$ python3 -q
>>> import numpy as np
>>> np.set_printoptions(precision=3, suppress=True, linewidth=200)
>>> rd = lambda a: np.round(a, 3) + 0
>>> m1 = np.array([[2.05, 0.0, -2.0, 1.0],
...     [2.0, -0.95, -2.0, 1.0],
...     [-1.0, 1.0, -1.95, 2.0],
...     [2.0, 0.0, -2.0, 1.05]])
>>> Uu, sigma, vt = np.linalg.svd(m1)
>>> np.argmax(sigma[:-1] / (sigma[1:] + 1e-6)) + 1
np.int64(3)
>>> rd(sigma)
array([5.438, 2.817, 0.709, 0.018])
>>> M2 = Uu[:, :3] @ np.diag(sigma[:3]) @ vt[:3]
>>> rd(np.linalg.norm(m1 - M2) / np.linalg.norm(m1))
np.float64(0.003)
>>> np.linalg.matrix_rank(M2)
np.int64(3)
>>> rd(np.linalg.det(m1[::-1]))
np.float64(0.193)
>>> rd(np.einsum("ij,ji->", m1, m1))
np.float64(6.01)
>>> rd(np.linalg.det(m1.T))
np.float64(0.193)
>>> F = np.load("test17.npy")
>>> F
array([[  0.758, -14.101,   0.934,  -2.737,  -9.121,   0.093,  -0.031,  -3.701],
       [  1.072,   5.94 ,  -1.209,   6.116, -16.026,  -0.197,   0.073,  -2.177],
       [ -1.863,  -6.139,   0.591,  -6.442,   3.149,  -0.139,  -0.315,   4.002],
       [  1.193,  50.752,  -0.357,  -9.649,  -6.863,  -0.002,  -0.229,  -0.327],
       [ -0.773, -10.729,  -0.641,   1.692,  11.637,   0.071,   0.057,   3.36 ],
       [ -0.625,  -2.231,  -0.258,   3.057,  -1.157,   0.155,   0.065,  -1.539],
       [  0.953, -17.74 ,   0.377,   0.712,  -1.198,  -0.014,  -0.091,   0.926],
       [ -0.027,   4.679,  -0.709,  -9.497,   4.617,   0.23 ,   0.259,  -3.651],
       [ -0.39 ,  43.039,   0.181,   3.063,   2.705,  -0.186,  -0.284,  -1.615],
       [ -0.158, -16.034,  -0.999,  -3.829, -13.956,  -0.096,   0.202,   1.42 ],
       [  1.845,   1.792,   0.525,   0.56 , -11.14 ,   0.144,  -0.427,  -1.933],
       [ -2.955,   7.781,  -0.001,   1.109, -23.049,  -0.245,   0.175,   1.665],
       [ -1.136, -48.097,   1.404,   2.711,   2.816,  -0.103,   0.285,  -1.742],
       [  0.157, -26.507,  -1.233,   1.114,  -5.791,   0.085,  -0.462,   0.126],
       [  2.437,   7.973,  -0.657,   2.25 , -10.909,   0.152,  -0.057,   0.583],
       [  0.762,  -2.09 ,  -0.402,  -4.094,   2.264,   0.245,   0.473,  -3.861],
       [ -0.985,  10.933,   0.117,  -4.083, -14.976,  -0.075,   0.274,   0.133],
       [  3.229,  20.631,  -0.498,  10.834, -12.82 ,   0.253,   0.241,   2.603],
       [  0.57 , -20.323,   0.149,  -5.453,  11.689,  -0.068,   0.042,   0.423],
       [  0.518,   1.154,  -0.73 ,  -2.531,  -2.156,   0.33 ,   0.192,   2.377],
       [  0.771,  35.82 ,   0.977,   0.254,   4.034,   0.12 ,  -0.071,   0.87 ],
       [ -1.299, -11.213,   0.579,  -0.231,   9.65 ,  -0.086,   0.318,   3.697]])
>>> C2 = F.T @ F
>>> (F @ F.T).shape
(22, 22)
>>> q, V = np.linalg.qr(F[:, :5])[0], np.linalg.qr(F[:, 5:])[0]
>>> sigma = np.linalg.svd(q.T @ V, compute_uv=False)
>>> print(rd(np.linalg.norm(q @ q.T - V @ V.T, 2)))
1.0
>>> rd(np.degrees(np.arccos(sigma.clip(0, 1))))
array([45.399, 74.652, 78.104])
>>> rd(sigma)
array([0.702, 0.265, 0.206])
>>> D = np.linalg.norm(F[:, None] - F[None], axis=-1)
>>> D[19].round(6).argsort(kind="stable")[:4]
array([19,  5, 15,  2])
>>> np.unravel_index(D.round(6).argmax(), D.shape)
(np.int64(3), np.int64(12))
>>> mat = np.load("dump.npy")
>>> print(mat)
[[-0.1   -0.3   -1.8   -0.4    1.1   -0.9  ]
 [ 0.     1.9   -0.5   -1.    -0.1    0.2  ]
 [-1.8   -0.4   -0.1   -0.4   -1.1   -0.1  ]
 [ 0.8    1.1   -1.3   -1.1   -0.1    0.7  ]
 [-0.8    0.5   -0.9    0.2    0.6   -0.2  ]
 [-0.093  1.842 -0.476 -0.965 -0.149  0.189]
 [ 1.2   -0.7   -1.1   -1.3   -0.5   -1.6  ]]
>>> M2 = np.c_[mat[:, :5] @ np.array([[8, 5, 2, 1, 0],
...     [7, 0, 2, 7, 6],
...     [7, 5, 8, 4, 4],
...     [9, 5, 9, 0, 0],
...     [9, 1, 4, 6, 8]]), np.array([3, 2, 0, 3, 2, 2, 3])]
>>> rd(M2)
array([[ -9.2  , -10.4  , -14.4  ,  -2.8  ,  -0.2  ,   3.   ],
       [ -0.1  ,  -7.6  ,  -9.6  ,  10.7  ,   8.6  ,   2.   ],
       [-31.4  , -12.6  , -13.2  , -11.6  , -11.6  ,   0.   ],
       [ -5.8  ,  -8.1  , -16.9  ,   2.7  ,   0.6  ,   3.   ],
       [ -2.   ,  -6.9  ,  -3.6  ,   2.7  ,   4.2  ,   2.   ],
       [ -1.208,  -7.819,  -9.591,  10.003,   7.956,   2.   ],
       [-19.2  ,  -6.5  , -21.5  , -11.1  , -12.6  ,   3.   ]])
>>> rd(np.linalg.norm(M2 - mat @ np.linalg.lstsq(mat, M2)[0], axis=0))
array([0.   , 0.   , 0.   , 0.   , 0.   , 0.037])
>>> P = mat @ np.linalg.solve(mat.T @ mat, mat.T)
>>> rd(np.linalg.eigvalsh(P))
array([0., 1., 1., 1., 1., 1., 1.])
>>> r0, g = mat[2], mat[0]
>>> rd(r0 @ g)
np.float64(-0.48)
>>> p = (r0 @ g) / (r0 @ r0) * r0
>>> print(rd(p))
[0.18 0.04 0.01 0.04 0.11 0.01]
>>> rd(g - p)
array([-0.28, -0.34, -1.81, -0.44,  0.99, -0.91])
>>> print(rd((g - p) @ r0))
0.0
>>> W1 = np.array([[3, -1, -1, 0],
...     [-2, 3, 0, 1],
...     [0, 3, 3, 3],
...     [1, -2, 0, -3],
...     [0, 3, 2, 1],
...     [3, 2, 1, -3]])
>>> coef = np.array([0, 0, 2, 3])
>>> act = np.maximum(mat @ W1 + coef, 0)
>>> print(rd(act))
[[0.    0.    0.    2.3  ]
 [0.    6.3   0.5   5.7  ]
 [0.    0.    1.2   2.7  ]
 [1.2   1.9   0.    1.3  ]
 [0.    0.6   1.1   1.4  ]
 [0.    6.052 0.556 5.593]
 [0.    0.    0.    7.2  ]]
>>> rd((act > 0).mean(axis=0))
array([0.143, 0.571, 0.571, 1.   ])
>>> W2 = np.array([[-2, 2, 2], [0, -1, 3], [0, 1, 0], [3, 3, 1]])
>>> (act @ W2).round(6).argmax(axis=1)
array([0, 2, 1, 2, 1, 2, 0])
>>> A = np.load("a.npy")
>>> print(A)
[[6.313 6.809 4.647 3.529]
 [7.277 4.471 4.941 3.541]
 [5.707 5.679 6.331 4.581]
 [5.612 4.193 5.995 4.246]
 [5.083 5.004 6.93  2.961]
 [6.784 6.708 7.455 3.321]
 [5.403 6.778 6.186 5.195]
 [8.407 6.358 5.44  1.514]
 [6.401 6.069 5.179 4.015]
 [7.815 6.544 5.164 3.175]
 [5.184 4.279 6.486 2.978]
 [4.723 5.462 6.574 2.945]
 [4.01  5.954 4.358 3.852]
 [4.599 4.557 5.026 3.894]
 [5.055 5.475 5.67  3.001]
 [7.992 5.595 6.438 4.552]
 [5.295 5.39  4.723 3.269]
 [6.139 6.298 6.902 3.472]
 [7.422 6.957 4.992 4.994]
 [6.882 4.6   5.634 2.956]
 [5.35  6.131 4.32  3.074]
 [5.52  7.479 5.901 1.926]
 [6.167 5.357 6.027 1.884]
 [5.202 5.288 5.788 2.679]
 [5.985 6.181 6.63  2.66 ]
 [6.935 5.825 7.733 2.759]
 [5.223 5.176 7.371 2.829]
 [5.85  4.168 4.48  2.255]
 [7.394 4.886 5.549 2.643]
 [5.716 5.743 4.055 2.813]
 [4.994 7.404 6.371 5.07 ]
 [6.529 4.625 5.986 3.01 ]
 [6.267 7.244 5.097 3.003]
 [4.899 6.009 3.675 3.625]]
>>> r0 = np.array([2, 0])
>>> rd(np.cross(A[12, :3], A[28, :3]))
array([ 11.746,   9.972, -24.431])
>>> P = A @ np.linalg.solve(A.T @ A, A.T)
>>> rd(np.trace(P))
np.float64(4.0)
>>> rd(np.linalg.eigvalsh(P))
array([0., 0., 0., 0., 0., 0., 0., 0., 0., 0., 0., 0., 0., 0., 0., 0., 0., 0., 0., 0., 0., 0., 0., 0., 0., 0., 0., 0., 0., 0., 1., 1., 1., 1.])
>>> W2 = A[[22, 11]].astype(float)
>>> for _ in range(4):
...     z = np.linalg.norm(A[:, None] - W2, axis=-1).argmin(axis=1)
...     W2 = np.array([A[z == j].mean(axis=0) for j in range(2)])
... 
>>> z
array([0, 0, 1, 1, 1, 0, 1, 0, 0, 0, 1, 1, 1, 1, 1, 0, 1, 0, 0, 0, 1, 0, 0, 1, 0, 0, 1, 1, 0, 1, 1, 0, 0, 1])
>>> rd(W2[1] - W2[0])
array([-1.666, -0.548, -0.316,  0.371])
>>> print(rd(W2))
[[6.837 6.    5.866 3.115]
 [5.171 5.452 5.549 3.486]]
>>> Ac = A - A.mean(axis=0)
>>> Uu, sigma, vt = np.linalg.svd(Ac, full_matrices=False)
>>> np.linalg.matrix_rank(Ac)
np.int64(4)
>>> print(rd(vt[0] * np.sign(vt[0, np.abs(vt[0]).argmax()])))
[ 0.862  0.199  0.434 -0.17 ]
>>> rd(sigma)
array([6.321, 5.813, 5.658, 4.508])
>>> np.abs(Uu[:, 0]).argmax()
np.int64(7)
>>> rd(np.abs(vt[-1]))
array([0.307, 0.58 , 0.05 , 0.753])
>>> C2 = np.cov(A, rowvar=False)
>>> rd(C2)
array([[ 1.116,  0.11 ,  0.093, -0.114],
       [ 0.11 ,  0.891, -0.006,  0.167],
       [ 0.093, -0.006,  1.023, -0.015],
       [-0.114,  0.167, -0.015,  0.79 ]])
>>> W0 = np.loadtxt("case7.csv", delimiter=",")
>>> W0
array([[ 42.,   9.,  10., -10.],
       [  9.,  26.,   0.,   2.],
       [ 10.,   0.,  25.,   2.],
       [-10.,   2.,   2.,  29.]])
>>> q, V = np.linalg.qr(W0[:, :3])[0], np.linalg.qr(W0[:, 3:])[0]
>>> sigma = np.linalg.svd(q.T @ V, compute_uv=False)
>>> print(rd(sigma))
[0.671]
>>> vec = np.array([5, 0, -4, -1])
>>> target = W0 @ vec
>>> target
array([180.,  43., -52., -87.])
>>> rd(np.linalg.solve(W0, target + W0[:, 3]))
array([ 5.,  0., -4.,  0.])
>>> rd(np.linalg.solve(W0, W0[:, 1]))
array([0., 1., 0., 0.])
>>> rd(np.linalg.solve(W0.T, W0[0]))
array([1., 0., 0., 0.])
>>> data = np.tanh(np.array([[-0.2],
...     [0.4],
...     [-3.0],
...     [-1.4],
...     [-0.1],
...     [1.3],
...     [-0.4],
...     [-1.6],
...     [-0.4],
...     [2.4],
...     [2.2],
...     [-0.6],
...     [0.2],
...     [-0.9],
...     [-0.8],
...     [-0.3],
...     [0.5],
...     [-0.3],
...     [1.1],
...     [-0.5],
...     [-0.3],
...     [-0.1]]) @ np.array([[-1.0, -1.4, 0.2, 1.7]]))
>>> rd(data)
array([[ 0.197,  0.273, -0.04 , -0.327],
       [-0.38 , -0.508,  0.08 ,  0.592],
       [ 0.995,  1.   , -0.537, -1.   ],
       [ 0.885,  0.961, -0.273, -0.983],
       [ 0.1  ,  0.139, -0.02 , -0.168],
       [-0.862, -0.949,  0.254,  0.976],
       [ 0.38 ,  0.508, -0.08 , -0.592],
       [ 0.922,  0.978, -0.31 , -0.991],
       [ 0.38 ,  0.508, -0.08 , -0.592],
       [-0.984, -0.998,  0.446,  0.999],
       [-0.976, -0.996,  0.414,  0.999],
       [ 0.537,  0.686, -0.119, -0.77 ],
       [-0.197, -0.273,  0.04 ,  0.327],
       [ 0.716,  0.851, -0.178, -0.91 ],
       [ 0.664,  0.808, -0.159, -0.876],
       [ 0.291,  0.397, -0.06 , -0.47 ],
       [-0.462, -0.604,  0.1  ,  0.691],
       [ 0.291,  0.397, -0.06 , -0.47 ],
       [-0.8  , -0.912,  0.217,  0.954],
       [ 0.462,  0.604, -0.1  , -0.691],
       [ 0.291,  0.397, -0.06 , -0.47 ],
       [ 0.1  ,  0.139, -0.02 , -0.168]])
>>> blk = np.stack([data, -1 * data, data[::-1]])
>>> rd(blk.sum(axis=0))
array([[ 0.1  ,  0.139, -0.02 , -0.168],
       [ 0.291,  0.397, -0.06 , -0.47 ],
       [ 0.462,  0.604, -0.1  , -0.691],
       [-0.8  , -0.912,  0.217,  0.954],
       [ 0.291,  0.397, -0.06 , -0.47 ],
       [-0.462, -0.604,  0.1  ,  0.691],
       [ 0.291,  0.397, -0.06 , -0.47 ],
       [ 0.664,  0.808, -0.159, -0.876],
       [ 0.716,  0.851, -0.178, -0.91 ],
       [-0.197, -0.273,  0.04 ,  0.327],
       [ 0.537,  0.686, -0.119, -0.77 ],
       [-0.976, -0.996,  0.414,  0.999],
       [-0.984, -0.998,  0.446,  0.999],
       [ 0.38 ,  0.508, -0.08 , -0.592],
       [ 0.922,  0.978, -0.31 , -0.991],
       [ 0.38 ,  0.508, -0.08 , -0.592],
       [-0.862, -0.949,  0.254,  0.976],
       [ 0.1  ,  0.139, -0.02 , -0.168],
       [ 0.885,  0.961, -0.273, -0.983],
       [ 0.995,  1.   , -0.537, -1.   ],
       [-0.38 , -0.508,  0.08 ,  0.592],
       [ 0.197,  0.273, -0.04 , -0.327]])
>>> print(rd(np.linalg.norm(blk, axis=(1, 2))))
[5.656 5.656 5.656]
>>> print(rd(np.einsum("bij,cij->bc", blk, blk)))
[[ 31.992 -31.992   7.079]
 [-31.992  31.992  -7.079]
 [  7.079  -7.079  31.992]]
>>> E = np.load("block17.npy")
>>> E
array([[  0.2,  -0.5,  -0.8,  -0.5,   0. ,  -0.3,  -1. ,   0.7],
       [  0.8,   1.4,   0.4,  -0.3,  -0.6,  -0.7,   0.3,   2.5],
       [  0. ,   1.2,  -0.3,   0.7,  -0.8,  -1.1,   0. ,   0.4],
       [  0.4,  -1.4,  -0.2,   1. ,   1. ,   0.3,   0.3,  -0.8],
       [  0. ,   0.9,   0.4,   0.6,  -0.9,  -3.3,  -1.6,   0.9],
       [ -0.3,  -0.2,   0.2,   0.9,  -0.7,  -0.6,  -0.1,  -0.3],
       [  2.6,  -0.1,   0.1,  -1.4,   0.4,   1. ,  -0.6,   1.2],
       [  6. ,   6. ,   2. ,  -8. ,  20. ,  20. , -20. ,   6. ],
       [  0.5,   0.7,   0.5,   0.6,  -0.3,  -0.3,   1.7,  -1.4],
       [ -1. ,   0.8,  -1.3,  -1.1,  -0.3,   0.9,   1. ,   1. ],
       [  0.9,   2. ,  -0.6,   0.2,  -1.7,  -0.4,   0.7,  -0.3],
       [ -1.3,  -0.1,   1.7,   0.2,  -1.4,  -0.2,  -0.6,  -0.3]])
>>> E.ravel(order="F")
array([  0.2,   0.8,   0. ,   0.4,   0. ,  -0.3,   2.6,   6. ,   0.5,  -1. ,   0.9,  -1.3,  -0.5,   1.4,   1.2,  -1.4,   0.9,  -0.2,  -0.1,   6. ,   0.7,   0.8,   2. ,  -0.1,  -0.8,   0.4,  -0.3,
        -0.2,   0.4,   0.2,   0.1,   2. ,   0.5,  -1.3,  -0.6,   1.7,  -0.5,  -0.3,   0.7,   1. ,   0.6,   0.9,  -1.4,  -8. ,   0.6,  -1.1,   0.2,   0.2,   0. ,  -0.6,  -0.8,   1. ,  -0.9,  -0.7,
         0.4,  20. ,  -0.3,  -0.3,  -1.7,  -1.4,  -0.3,  -0.7,  -1.1,   0.3,  -3.3,  -0.6,   1. ,  20. ,  -0.3,   0.9,  -0.4,  -0.2,  -1. ,   0.3,   0. ,   0.3,  -1.6,  -0.1,  -0.6, -20. ,   1.7,
         1. ,   0.7,  -0.6,   0.7,   2.5,   0.4,  -0.8,   0.9,  -0.3,   1.2,   6. ,  -1.4,   1. ,  -0.3,  -0.3])
>>> E.reshape(-1, 2)
array([[  0.2,  -0.5],
       [ -0.8,  -0.5],
       [  0. ,  -0.3],
       [ -1. ,   0.7],
       [  0.8,   1.4],
       [  0.4,  -0.3],
       [ -0.6,  -0.7],
       [  0.3,   2.5],
       [  0. ,   1.2],
       [ -0.3,   0.7],
       [ -0.8,  -1.1],
       [  0. ,   0.4],
       [  0.4,  -1.4],
       [ -0.2,   1. ],
       [  1. ,   0.3],
       [  0.3,  -0.8],
       [  0. ,   0.9],
       [  0.4,   0.6],
       [ -0.9,  -3.3],
       [ -1.6,   0.9],
       [ -0.3,  -0.2],
       [  0.2,   0.9],
       [ -0.7,  -0.6],
       [ -0.1,  -0.3],
       [  2.6,  -0.1],
       [  0.1,  -1.4],
       [  0.4,   1. ],
       [ -0.6,   1.2],
       [  6. ,   6. ],
       [  2. ,  -8. ],
       [ 20. ,  20. ],
       [-20. ,   6. ],
       [  0.5,   0.7],
       [  0.5,   0.6],
       [ -0.3,  -0.3],
       [  1.7,  -1.4],
       [ -1. ,   0.8],
       [ -1.3,  -1.1],
       [ -0.3,   0.9],
       [  1. ,   1. ],
       [  0.9,   2. ],
       [ -0.6,   0.2],
       [ -1.7,  -0.4],
       [  0.7,  -0.3],
       [ -1.3,  -0.1],
       [  1.7,   0.2],
       [ -1.4,  -0.2],
       [ -0.6,  -0.3]])
>>> blk = E.reshape(12, 2, -1)
>>> blk[:, 0]
array([[ 0.2, -0.5, -0.8, -0.5],
       [ 0.8,  1.4,  0.4, -0.3],
       [ 0. ,  1.2, -0.3,  0.7],
       [ 0.4, -1.4, -0.2,  1. ],
       [ 0. ,  0.9,  0.4,  0.6],
       [-0.3, -0.2,  0.2,  0.9],
       [ 2.6, -0.1,  0.1, -1.4],
       [ 6. ,  6. ,  2. , -8. ],
       [ 0.5,  0.7,  0.5,  0.6],
       [-1. ,  0.8, -1.3, -1.1],
       [ 0.9,  2. , -0.6,  0.2],
       [-1.3, -0.1,  1.7,  0.2]])
>>> blk.shape
(12, 2, 4)
>>> np.swapaxes(blk, 1, 2)[5]
array([[-0.3, -0.7],
       [-0.2, -0.6],
       [ 0.2, -0.1],
       [ 0.9, -0.3]])
>>> blk.transpose(1, 0, 2)
array([[[  0.2,  -0.5,  -0.8,  -0.5],
        [  0.8,   1.4,   0.4,  -0.3],
        [  0. ,   1.2,  -0.3,   0.7],
        [  0.4,  -1.4,  -0.2,   1. ],
        [  0. ,   0.9,   0.4,   0.6],
        [ -0.3,  -0.2,   0.2,   0.9],
        [  2.6,  -0.1,   0.1,  -1.4],
        [  6. ,   6. ,   2. ,  -8. ],
        [  0.5,   0.7,   0.5,   0.6],
        [ -1. ,   0.8,  -1.3,  -1.1],
        [  0.9,   2. ,  -0.6,   0.2],
        [ -1.3,  -0.1,   1.7,   0.2]],

       [[  0. ,  -0.3,  -1. ,   0.7],
        [ -0.6,  -0.7,   0.3,   2.5],
        [ -0.8,  -1.1,   0. ,   0.4],
        [  1. ,   0.3,   0.3,  -0.8],
        [ -0.9,  -3.3,  -1.6,   0.9],
        [ -0.7,  -0.6,  -0.1,  -0.3],
        [  0.4,   1. ,  -0.6,   1.2],
        [ 20. ,  20. , -20. ,   6. ],
        [ -0.3,  -0.3,   1.7,  -1.4],
        [ -0.3,   0.9,   1. ,   1. ],
        [ -1.7,  -0.4,   0.7,  -0.3],
        [ -1.4,  -0.2,  -0.6,  -0.3]]])
>>> rd(blk.sum(axis=1))
array([[  0.2,  -0.8,  -1.8,   0.2],
       [  0.2,   0.7,   0.7,   2.2],
       [ -0.8,   0.1,  -0.3,   1.1],
       [  1.4,  -1.1,   0.1,   0.2],
       [ -0.9,  -2.4,  -1.2,   1.5],
       [ -1. ,  -0.8,   0.1,   0.6],
       [  3. ,   0.9,  -0.5,  -0.2],
       [ 26. ,  26. , -18. ,  -2. ],
       [  0.2,   0.4,   2.2,  -0.8],
       [ -1.3,   1.7,  -0.3,  -0.1],
       [ -0.8,   1.6,   0.1,  -0.1],
       [ -2.7,  -0.3,   1.1,  -0.1]])
